>>> import numpy as np
>>> from numpy import linalg as LA
>>> np.set_printoptions(precision=3, suppress=True, linewidth=140, sign=" ")
>>> rd = lambda a: np.round(a, 3) + 0
>>> M = np.load("dump.npy")
>>> rd(M)
array([[ 0.333,  0.25 ,  0.083,  0.167,  0.083,  0.083],
       [ 0.3  ,  0.1  ,  0.2  ,  0.3  ,  0.1  ,  0.   ],
       [ 0.077,  0.231,  0.231,  0.   ,  0.231,  0.231],
       [ 0.083,  0.25 ,  0.083,  0.333,  0.   ,  0.25 ],
       [ 0.167,  0.167,  0.   ,  0.167,  0.333,  0.167],
       [ 0.143,  0.286,  0.143,  0.286,  0.   ,  0.143]])
>>> rd((M + M.T) / 2)
array([[ 0.333,  0.275,  0.08 ,  0.125,  0.125,  0.113],
       [ 0.275,  0.1  ,  0.215,  0.275,  0.133,  0.143],
       [ 0.08 ,  0.215,  0.231,  0.042,  0.115,  0.187],
       [ 0.125,  0.275,  0.042,  0.333,  0.083,  0.268],
       [ 0.125,  0.133,  0.115,  0.083,  0.333,  0.083],
       [ 0.113,  0.143,  0.187,  0.268,  0.083,  0.143]])
>>> rd(LA.det(M))
np.float64(0.0)
>>> np.allclose(M, M.T)
False
>>> np.allclose(M @ M.T, M.T @ M)
False
>>> rd(np.sort(np.abs(LA.eigvals(M))))
array([ 0.12 ,  0.12 ,  0.214,  0.266,  0.266,  1.   ])
>>> rd(M.reshape(-1, 2))
array([[ 0.333,  0.25 ],
       [ 0.083,  0.167],
       [ 0.083,  0.083],
       [ 0.3  ,  0.1  ],
       [ 0.2  ,  0.3  ],
       [ 0.1  ,  0.   ],
       [ 0.077,  0.231],
       [ 0.231,  0.   ],
       [ 0.231,  0.231],
       [ 0.083,  0.25 ],
       [ 0.083,  0.333],
       [ 0.   ,  0.25 ],
       [ 0.167,  0.167],
       [ 0.   ,  0.167],
       [ 0.333,  0.167],
       [ 0.143,  0.286],
       [ 0.143,  0.286],
       [ 0.   ,  0.143]])
>>> rd(M.ravel(order="F"))
array([ 0.333,  0.3  ,  0.077,  0.083,  0.167,  0.143,  0.25 ,  0.1  ,  0.231,  0.25 ,  0.167,  0.286,  0.083,  0.2  ,  0.231,  0.083,
        0.   ,  0.143,  0.167,  0.3  ,  0.   ,  0.333,  0.167,  0.286,  0.083,  0.1  ,  0.231,  0.   ,  0.333,  0.   ,  0.083,  0.   ,
        0.231,  0.25 ,  0.167,  0.143])
>>> T = M.reshape(6, 2, -1)
>>> rd(np.swapaxes(T, 1, 2)[3])
array([[ 0.083,  0.333],
       [ 0.25 ,  0.   ],
       [ 0.083,  0.25 ]])
>>> rd(T.sum(axis=1))
array([[ 0.5  ,  0.333,  0.167],
       [ 0.6  ,  0.2  ,  0.2  ],
       [ 0.077,  0.462,  0.462],
       [ 0.417,  0.25 ,  0.333],
       [ 0.333,  0.5  ,  0.167],
       [ 0.429,  0.286,  0.286]])
>>> O, Rm = LA.qr(M)
>>> np.trace(O @ O.T)
np.float64(6.0)
>>> rd(O.T @ O)
array([[ 1.,  0.,  0.,  0.,  0.,  0.],
       [ 0.,  1.,  0.,  0.,  0.,  0.],
       [ 0.,  0.,  1.,  0.,  0.,  0.],
       [ 0.,  0.,  0.,  1.,  0.,  0.],
       [ 0.,  0.,  0.,  0.,  1.,  0.],
       [ 0.,  0.,  0.,  0.,  0.,  1.]])
>>> rd(abs(Rm[0, 0])), rd(LA.norm(M[:, 0]))
(np.float64(0.512), np.float64(0.512))
>>> np.allclose(Rm.T @ Rm, M.T @ M)
True
>>> rd(O @ Rm)
array([[ 0.333,  0.25 ,  0.083,  0.167,  0.083,  0.083],
       [ 0.3  ,  0.1  ,  0.2  ,  0.3  ,  0.1  ,  0.   ],
       [ 0.077,  0.231,  0.231,  0.   ,  0.231,  0.231],
       [ 0.083,  0.25 ,  0.083,  0.333,  0.   ,  0.25 ],
       [ 0.167,  0.167,  0.   ,  0.167,  0.333,  0.167],
       [ 0.143,  0.286,  0.143,  0.286,  0.   ,  0.143]])
>>> Y = LA.inv(M)
>>> rd(M @ Y)
array([[ 1.,  0.,  0.,  0.,  0.,  0.],
       [ 0.,  1.,  0.,  0.,  0.,  0.],
       [ 0.,  0.,  1.,  0.,  0.,  0.],
       [ 0.,  0.,  0.,  1.,  0.,  0.],
       [ 0.,  0.,  0.,  0.,  1.,  0.],
       [ 0.,  0.,  0.,  0.,  0.,  1.]])
>>> rd(LA.det(M) * Y)
array([[ 0.001,  0.   ,  0.   ,  0.001,  0.   , -0.001],
       [ 0.   , -0.001,  0.   , -0.001,  0.   ,  0.002],
       [ 0.   ,  0.001,  0.001,  0.   ,  0.   ,  0.   ],
       [-0.001,  0.   ,  0.   ,  0.   ,  0.   ,  0.   ],
       [-0.001,  0.   ,  0.   , -0.001,  0.001,  0.001],
       [ 0.001,  0.   ,  0.   ,  0.002,  0.   , -0.002]])
